% ipython --no-banner

In [1]: import numpy as np

In [2]: np.set_printoptions(precision=2, suppress=True, linewidth=100, sign=" ")

In [3]: rd = lambda a: np.round(a, 2) + 0

In [4]: F = np.load("run3.npy")

In [5]: F
Out[5]: 
array([[ 1, -1,  2, -1, -1,  1],
       [ 2,  0,  0, -2,  1,  1],
       [-2, -1, -2,  2, -1, -2],
       [ 2,  0, -1, -2, -2,  1]])

In [6]: f, g = F[1], F[3]

In [7]: f @ f
Out[7]: np.int64(10)

In [8]: f @ g
Out[8]: np.int64(7)

In [9]: p = (f @ g) / (f @ f) * f

In [10]: np.outer(f, g)
Out[10]: 
array([[ 4,  0, -2, -4, -4,  2],
       [ 0,  0,  0,  0,  0,  0],
       [ 0,  0,  0,  0,  0,  0],
       [-4,  0,  2,  4,  4, -2],
       [ 2,  0, -1, -2, -2,  1],
       [ 2,  0, -1, -2, -2,  1]])

In [11]: rd(g - p)
Out[11]: array([ 0.6,  0. , -1. , -0.6, -2.7,  0.3])

In [12]: p
Out[12]: array([ 1.4,  0. ,  0. , -1.4,  0.7,  0.7])

In [13]: rd((g - p) @ f)
Out[13]: np.float64(0.0)

In [14]: F[:, 6]
---------------------------------------------------------------------------
IndexError                                Traceback (most recent call last)
Cell In[14], line 1
----> 1 F[:, 6]

IndexError: index 6 is out of bounds for axis 1 with size 6

In [15]: F.shape
Out[15]: (4, 6)

In [16]: np.abs(F).max()
Out[16]: np.int64(2)

In [17]: F.sum(axis=0)
Out[17]: array([ 3, -2, -1, -3, -3,  1])
